% ipython --no-banner

In [1]: import numpy as np

In [2]: import numpy.linalg as la

In [3]: np.set_printoptions(suppress=True, linewidth=100)

In [4]: def rnd(a):
   ...:     return np.round(a, 1) + 0
   ...: 

In [5]: feats = np.load("run15.npy")

In [6]: feats
Out[6]: 
array([[  1,  -4,  16, -64],
       [  1,  -3,   9, -27],
       [  1,  -2,   4,  -8],
       [  1,  -1,   1,  -1],
       [  1,   0,   0,   0]])

In [7]: M2 = np.array([[1, -3], [1, -1]])

In [8]: W2 = np.kron(M2, feats)

In [9]: W2.shape
Out[9]: (10, 8)

In [10]: rnd(la.norm(W2, 2)), rnd(la.norm(M2, 2) * la.norm(feats, 2))
Out[10]: (np.float64(247.7), np.float64(247.7))

In [11]: np.argsort(-la.norm(feats, axis=0).round(6), kind="stable")[:3]
Out[11]: array([3, 2, 1])

In [12]: round(np.log10(la.cond(feats)))
Out[12]: 2

In [13]: la.cond(feats) > 100
Out[13]: np.True_

In [14]: la.matrix_rank(feats, rtol=0.1)
Out[14]: np.int64(1)

In [15]: U, sigma, Vh = la.svd(feats)

In [16]: rnd(sigma)
Out[16]: array([72.6,  3.7,  1.1,  0.3])

In [17]: M2 = U[:, :1] @ np.diag(sigma[:1]) @ Vh[:1]

In [18]: la.matrix_rank(feats, rtol=0.05)
Out[18]: np.int64(2)

In [19]: M2 = np.c_[feats[:, :2] @ np.array([[-2, 0], [0, 2]]), np.array([-2, -1, 0, 2, -3])]

In [20]: M2
Out[20]: 
array([[-2, -8, -2],
       [-2, -6, -1],
       [-2, -4,  0],
       [-2, -2,  2],
       [-2,  0, -3]])

In [21]: la.matrix_rank(np.c_[feats, M2])
Out[21]: np.int64(5)

In [22]: la.matrix_rank(M2)
Out[22]: np.int64(3)

In [23]: rnd(la.lstsq(feats, M2[:, 0])[0])
Out[23]: array([-2.,  0.,  0.,  0.])

In [24]: q = M2.astype(float).copy()

In [25]: for j in range(3):
    ...:     q[:, j] -= q[:, :j] @ (q[:, :j].T @ q[:, j])
    ...:     q[:, j] /= la.norm(q[:, j])
    ...: 

In [26]: rnd(q.T @ q)
Out[26]: 
array([[1., 0., 0.],
       [0., 1., 0.],
       [0., 0., 1.]])

In [27]: rnd(q)
Out[27]: 
array([[-0.4, -0.6, -0.3],
       [-0.4, -0.3,  0. ],
       [-0.4,  0. ,  0.2],
       [-0.4,  0.3,  0.7],
       [-0.4,  0.6, -0.6]])

In [28]: m1 = np.loadtxt("case4.csv", delimiter=",")

In [29]: rnd(m1)
Out[29]: 
array([[ 0.5, -0.7, -0.5],
       [-0.7,  0. , -0.7],
       [-0.5, -0.7,  0.5]])

In [30]: rnd(la.norm(m1, axis=0))
Out[30]: array([1., 1., 1.])

In [31]: rnd(la.pinv(m1))
Out[31]: 
array([[ 0.5, -0.7, -0.5],
       [-0.7,  0. , -0.7],
       [-0.5, -0.7,  0.5]])

In [32]: rnd(m1[:, 1] @ m1[:, 2])
Out[32]: np.float64(0.0)

In [33]: rnd(la.svd(m1, compute_uv=False))
Out[33]: array([1., 1., 1.])

In [34]: data = np.loadtxt("a.csv", delimiter=",")

In [35]: data
Out[35]: 
array([[0., 2., 1.],
       [2., 0., 2.],
       [1., 2., 0.]])

In [36]: evals, evecs = la.eigh(data)

In [37]: rnd(evecs.T @ evecs)
Out[37]: 
array([[1., 0., 0.],
       [0., 1., 0.],
       [0., 0., 1.]])

In [38]: rnd(evals)
Out[38]: array([-2.4, -1. ,  3.4])

In [39]: rnd(evecs @ np.diag(evals) @ evecs.T)
Out[39]: 
array([[0., 2., 1.],
       [2., 0., 2.],
       [1., 2., 0.]])

In [40]: rnd(la.eigvalsh(data + -2 * np.eye(3)))
Out[40]: array([-4.4, -3. ,  1.4])

In [41]: rnd(la.svd(data, compute_uv=False))
Out[41]: array([3.4, 2.4, 1. ])

In [42]: hat = np.triu(np.array([[-1, 2, -2], [1, 1, 0], [2, 1, 2]]), 1) + np.eye(3)

In [43]: M2 = hat @ data @ la.inv(hat)

In [44]: rnd(np.poly(M2))
Out[44]: array([ 1.,  0., -9., -8.])

In [45]: np.trace(M2), np.trace(data)
Out[45]: (np.float64(0.0), np.float64(0.0))

In [46]: rnd(la.det(M2))
Out[46]: np.float64(8.0)

In [47]: la.matrix_rank(M2)
Out[47]: np.int64(3)

In [48]: (data - data.T) / 2
Out[48]: 
array([[0., 0., 0.],
       [0., 0., 0.],
       [0., 0., 0.]])

In [49]: rnd(np.abs(la.eigvals(data)).max())
Out[49]: np.float64(3.4)

In [50]: la.determinant(data)
Traceback (most recent call last):
  Cell In[50], line 1
    la.determinant(data)
AttributeError: module 'numpy.linalg' has no attribute 'determinant'


In [51]: np.allclose(data, data.T)
Out[51]: True

In [52]: np.trace(data)
Out[52]: np.float64(0.0)

In [53]: rnd(la.matrix_power(data, 2))
Out[53]: 
array([[5., 2., 4.],
       [2., 8., 2.],
       [4., 2., 5.]])

In [54]: (data + data.T) / 2
Out[54]: 
array([[0., 2., 1.],
       [2., 0., 2.],
       [1., 2., 0.]])

In [55]: J = np.load("m.npy")

In [56]: J
Out[56]: 
array([[-8, -3, -7,  8,  1],
       [-3, -8, -3, -7,  8],
       [-7, -3, -8, -3, -7],
       [ 8, -7, -3, -8, -3],
       [ 1,  8, -7, -3, -8]])

In [57]: t3 = np.stack([J, -2 * J, J[::-1]])

In [58]: t3.shape
Out[58]: (3, 5, 5)

In [59]: np.einsum("bij,cij->bc", t3, t3)
Out[59]: 
array([[  944, -1888,   296],
       [-1888,  3776,  -592],
       [  296,  -592,   944]])

In [60]: t3.sum(axis=0)
Out[60]: 
array([[  9,  11,   0, -11,  -9],
       [ 11,   1,   0,  -1, -11],
       [  0,   0,   0,   0,   0],
       [-11,  -1,   0,   1,  11],
       [ -9, -11,   0,  11,   9]])

In [61]: (t3 @ J.T).shape
Out[61]: (3, 5, 5)

In [62]: la.matrix_rank(t3.reshape(3, -1))
Out[62]: np.int64(2)

In [63]: q = J.astype(float).copy()

In [64]: for j in range(5):
    ...:     q[:, j] -= q[:, :j] @ (q[:, :j].T @ q[:, j])
    ...:     q[:, j] /= la.norm(q[:, j])
    ...: 

In [65]: rnd(q)
Out[65]: 
array([[-0.6, -0.2, -0.2,  0.7,  0.3],
       [-0.2, -0.6, -0.1, -0.5,  0.6],
       [-0.5, -0.2, -0.4, -0.4, -0.7],
       [ 0.6, -0.6, -0.5,  0.2, -0.1],
       [ 0.1,  0.6, -0.7, -0.2,  0.3]])

In [66]: evals, evecs = la.eigvalsh(J)
Traceback (most recent call last):
  Cell In[66], line 1
    evals, evecs = la.eigvalsh(J)
ValueError: too many values to unpack (expected 2)


In [67]: evals, evecs = la.eigh(J)

In [68]: (evals > 1e-8).sum(), (evals < -1e-8).sum()
Out[68]: (np.int64(2), np.int64(3))

In [69]: rnd(evals.sum()), np.trace(J)
Out[69]: (np.float64(-40.0), np.int64(-40))

In [70]: rnd(evecs @ np.diag(evals) @ evecs.T)
Out[70]: 
array([[-8., -3., -7.,  8.,  1.],
       [-3., -8., -3., -7.,  8.],
       [-7., -3., -8., -3., -7.],
       [ 8., -7., -3., -8., -3.],
       [ 1.,  8., -7., -3., -8.]])

In [71]: rnd(np.abs(evecs[:, -1]))
Out[71]: array([0.4, 0.6, 0. , 0.6, 0.4])

In [72]: rnd(evecs.T @ evecs)
Out[72]: 
array([[1., 0., 0., 0., 0.],
       [0., 1., 0., 0., 0.],
       [0., 0., 1., 0., 0.],
       [0., 0., 0., 1., 0.],
       [0., 0., 0., 0., 1.]])

In [73]: rnd(evecs.T @ J @ evecs)
Out[73]: 
array([[-17.7,   0. ,   0. ,   0. ,   0. ],
       [  0. , -16.9,   0. ,   0. ,   0. ],
       [  0. ,   0. , -16.7,   0. ,   0. ],
       [  0. ,   0. ,   0. ,   4.6,   0. ],
       [  0. ,   0. ,   0. ,   0. ,   6.7]])

In [74]: np.abs(evecs[:, -1]).round(6).argmax()
Out[74]: np.int64(1)

In [75]: rnd(la.eigvalsh(J + 5 * np.eye(5)))
Out[75]: array([-12.7, -11.9, -11.7,   9.6,  11.7])

In [76]: rnd(evals)
Out[76]: array([-17.7, -16.9, -16.7,   4.6,   6.7])

In [77]: U, sigma, Vh = la.svd(J, full_matrices=False)

In [78]: rnd(np.sqrt((sigma ** 2).sum())), rnd(la.norm(J))
Out[78]: (np.float64(30.7), np.float64(30.7))

In [79]: rnd(U.T @ J @ Vh.T)
Out[79]: 
array([[17.7,  0. ,  0. ,  0. ,  0. ],
       [ 0. , 16.9,  0. ,  0. ,  0. ],
       [ 0. ,  0. , 16.7,  0. ,  0. ],
       [ 0. ,  0. ,  0. ,  6.7,  0. ],
       [ 0. ,  0. ,  0. ,  0. ,  4.6]])

In [80]: X = np.load("mat.npy")

In [81]: X
Out[81]: 
array([[0, 1, 0, 0, 0],
       [0, 0, 0, 0, 1],
       [0, 0, 1, 0, 0],
       [1, 0, 0, 0, 0],
       [0, 0, 0, 1, 0]])

In [82]: vec = np.array([0, 1, 2, 1, 1])

In [83]: [p for p in range(1, 25) if np.allclose(la.matrix_power(X, p), np.eye(5))]
Out[83]: [4, 8, 12, 16, 20, 24]

In [84]: rnd(la.inv(X))
Out[84]: 
array([[0., 0., 0., 1., 0.],
       [1., 0., 0., 0., 0.],
       [0., 0., 1., 0., 0.],
       [0., 0., 0., 0., 1.],
       [0., 1., 0., 0., 0.]])

In [85]: r0 = np.array([5, 0, 2, 4, 3])

In [86]: M2 = X + np.outer(r0, np.eye(5)[1])

In [87]: M2
Out[87]: 
array([[0., 6., 0., 0., 0.],
       [0., 0., 0., 0., 1.],
       [0., 2., 1., 0., 0.],
       [1., 4., 0., 0., 0.],
       [0., 3., 0., 1., 0.]])

In [88]: q, r_ = la.qr(M2)

In [89]: rnd(q)
Out[89]: 
array([[ 0. , -0.9,  0.3,  0.4,  0. ],
       [ 0. ,  0. ,  0. ,  0. , -1. ],
       [ 0. , -0.3, -1. ,  0. ,  0. ],
       [-1. ,  0. ,  0. ,  0. ,  0. ],
       [ 0. , -0.4,  0.1, -0.9,  0. ]])

In [90]: rnd(r_)
Out[90]: 
array([[-1. , -4. ,  0. ,  0. ,  0. ],
       [ 0. , -7. , -0.3, -0.4,  0. ],
       [ 0. ,  0. , -1. ,  0.1,  0. ],
       [ 0. ,  0. ,  0. , -0.9,  0. ],
       [ 0. ,  0. ,  0. ,  0. , -1. ]])

In [91]: rnd(q.T @ q)
Out[91]: 
array([[1., 0., 0., 0., 0.],
       [0., 1., 0., 0., 0.],
       [0., 0., 1., 0., 0.],
       [0., 0., 0., 1., 0.],
       [0., 0., 0., 0., 1.]])

In [92]: rnd(la.det(X[::-1]))
Out[92]: np.float64(-1.0)

In [93]: rnd(la.det(2 * X)), rnd(la.det(X))
Out[93]: (np.float64(-32.0), np.float64(-1.0))

In [94]: np.einsum("ij,ji->", X, X)
Out[94]: np.int64(1)

In [95]: rnd(la.eigvals(X))
Out[95]: array([-1.+0.j,  0.+1.j,  0.-1.j,  1.+0.j,  1.+0.j])

In [96]: rnd(np.poly(X))
Out[96]: array([ 1., -1.,  0.,  0., -1.,  1.])

In [97]: np.einsum("ii->", X)
Out[97]: np.int64(1)

In [98]: rng = np.random.default_rng(586910)

In [99]: z = rng.permutation(5)

In [100]: M2 = X[:, z] * rng.choice([-1, 1], 5)

In [101]: M2
Out[101]: 
array([[ 0, -1,  0,  0,  0],
       [-1,  0,  0,  0,  0],
       [ 0,  0, -1,  0,  0],
       [ 0,  0,  0,  0,  1],
       [ 0,  0,  0, -1,  0]])

In [102]: U, _, Vh = la.svd(X.T @ M2)

In [103]: rnd(la.lstsq(X, M2)[0])
Out[103]: 
array([[ 0.,  0.,  0.,  0.,  1.],
       [ 0., -1.,  0.,  0.,  0.],
       [ 0.,  0., -1.,  0.,  0.],
       [ 0.,  0.,  0., -1.,  0.],
       [-1.,  0.,  0.,  0.,  0.]])

In [104]: z
Out[104]: array([4, 1, 2, 3, 0])

In [105]: F = np.loadtxt("layer15.csv", delimiter=",")

In [106]: F
Out[106]: 
array([[-1.5,  0.4, -2.6],
       [-2.9,  0.4, -0.8],
       [-1. ,  2. ,  2. ],
       [ 0.3, -3. , -0.1],
       [ 2.8,  1. ,  0.6],
       [-2.5, -1.6, -0.6],
       [ 2.9,  0.7, -0.1],
       [-2.4,  0.9,  1.6],
       [ 0.9, -1.9, -2.2],
       [-2.5,  0.9, -1.4],
       [-1.4, -0.2, -2.6],
       [-2.1,  1.4, -1.7],
       [-2.7,  0. , -1.2],
       [-2.7, -0.3, -1.2],
       [ 1.4, -2.6, -0.6],
       [ 1.6,  2.5, -0.2],
       [-0.6, -2.3, -1.9],
       [-1.7,  0.8, -2.3],
       [ 0.8,  1.3, -2.6],
       [-0.5, -0.9, -2.8],
       [-0.4,  0.2, -3. ],
       [ 2. ,  2. , -1. ],
       [-0.5, -1.2, -2.7],
       [-0.3,  1.8, -2.4],
       [ 2.7,  0.6, -1.2],
       [ 1.2,  1.2,  2.5],
       [-2.1, -0.6, -2.1],
       [-2.3,  1.1,  1.5],
       [ 2.3,  1.2, -1.5]])

In [107]: z = F[:, 2] > np.median(F[:, 2])

In [108]: r0 = F[z].mean(axis=0) - F[~z].mean(axis=0)

In [109]: np.argsort(-np.abs(r0).round(6), kind="stable")
Out[109]: array([2, 0, 1])

In [110]: rnd(la.norm(F) ** 2 / la.norm(F, 2) ** 2)
Out[110]: np.float64(2.1)

In [111]: rnd(la.norm(F, 2))
Out[111]: np.float64(11.1)

In [112]: rnd(la.norm(F[22] - F[17]))
Out[112]: np.float64(2.4)

In [113]: rnd(la.norm(F, 1)), rnd(la.norm(F, np.inf))
Out[113]: (np.float64(49.0), np.float64(5.2))

In [114]: F[22] @ F[17]
Out[114]: np.float64(6.1)

In [115]: vec = np.array([-1, 2, 0])

In [116]: rhs = F @ vec

In [117]: rnd(rhs)
Out[117]: 
array([ 2.3,  3.7,  5. , -6.3, -0.8, -0.7, -1.5,  4.2, -4.7,  4.3,  1. ,  4.9,  2.7,  2.1, -6.6,
        3.4, -4. ,  3.3,  1.8, -1.3,  0.8,  2. , -1.9,  3.9, -1.5,  1.2,  0.9,  4.5,  0.1])

In [118]: rnd(la.solve(F.T @ F, F.T @ rhs))
Out[118]: array([-1.,  2.,  0.])

In [119]: rhs = rhs + 0.3 * rng.normal(size=29)

In [120]: rnd(rhs)
Out[120]: 
array([ 2.2,  3.3,  5.1, -5.8, -0.9, -1. , -1.9,  3.8, -4.7,  4.2,  0.8,  4.4,  2.8,  1.6, -6.8,
        3.8, -4.3,  3.4,  2.2, -1.4,  0.9,  2. , -2.7,  3.8, -1.7,  1.1,  1. ,  4.6,  0.4])

In [121]: beta, *_ = la.lstsq(F, rhs)

In [122]: beta.round()
Out[122]: array([-1.,  2.,  0.])

In [123]: rnd(F.T @ (rhs - F @ beta))
Out[123]: array([0., 0., 0.])

In [124]: A = np.load("block10.npy")

In [125]: A
Out[125]: 
array([[ 0.6, -0.8,  0.9,  1.8],
       [-0.3, -0.2,  0.2,  0.2],
       [-1.9,  0.1,  0.4,  0.2],
       [-1.2,  0.2, -0.9, -0.4],
       [ 0.2,  1.9, -1. , -3.4],
       [ 0.5, -1.1, -1.1,  2. ],
       [ 0.3, -0.8,  0.6,  1.6],
       [-0.9, -0.7, -0.3,  1.6],
       [ 0.5, -0.5, -1.8,  1.4],
       [-0.2,  0.9, -2.2, -1.6],
       [-0.1,  0.4,  0.4, -0.7],
       [-0.6, -0.3,  0.4,  0.4],
       [ 2. ,  1. ,  0.9, -1.9],
       [ 0.4, -0.9, -0.7,  1.5],
       [ 0.9,  0.3, -0.1, -0.6],
       [ 2.1,  1. , -1. , -1.8]])

In [126]: M2 = np.array([[2, 1, 0], [2, 0, 2], [2, 0, 2], [0, 2, 3]])

In [127]: rnd(A @ M2)
Out[127]: 
array([[ 1.4,  4.2,  5.6],
       [-0.6,  0.1,  0.6],
       [-2.8, -1.5,  1.6],
       [-3.8, -2. , -2.6],
       [ 2.2, -6.6, -8.4],
       [-3.4,  4.5,  1.6],
       [ 0.2,  3.5,  4.4],
       [-3.8,  2.3,  2.8],
       [-3.6,  3.3, -0.4],
       [-3. , -3.4, -7.4],
       [ 1.4, -1.5, -0.5],
       [-1. ,  0.2,  1.4],
       [ 7.8, -1.8, -1.9],
       [-2.4,  3.4,  1.3],
       [ 2.2, -0.3, -1.4],
       [ 4.2, -1.5, -5.4]])

In [128]: rnd(np.einsum("ik,kj->ij", A, M2))
Out[128]: 
array([[ 1.4,  4.2,  5.6],
       [-0.6,  0.1,  0.6],
       [-2.8, -1.5,  1.6],
       [-3.8, -2. , -2.6],
       [ 2.2, -6.6, -8.4],
       [-3.4,  4.5,  1.6],
       [ 0.2,  3.5,  4.4],
       [-3.8,  2.3,  2.8],
       [-3.6,  3.3, -0.4],
       [-3. , -3.4, -7.4],
       [ 1.4, -1.5, -0.5],
       [-1. ,  0.2,  1.4],
       [ 7.8, -1.8, -1.9],
       [-2.4,  3.4,  1.3],
       [ 2.2, -0.3, -1.4],
       [ 4.2, -1.5, -5.4]])

In [129]: la.matrix_rank(np.vstack([A, M2.T]))
Out[129]: np.int64(4)

In [130]: np.vstack([A, M2.T]).shape
Out[130]: (19, 4)
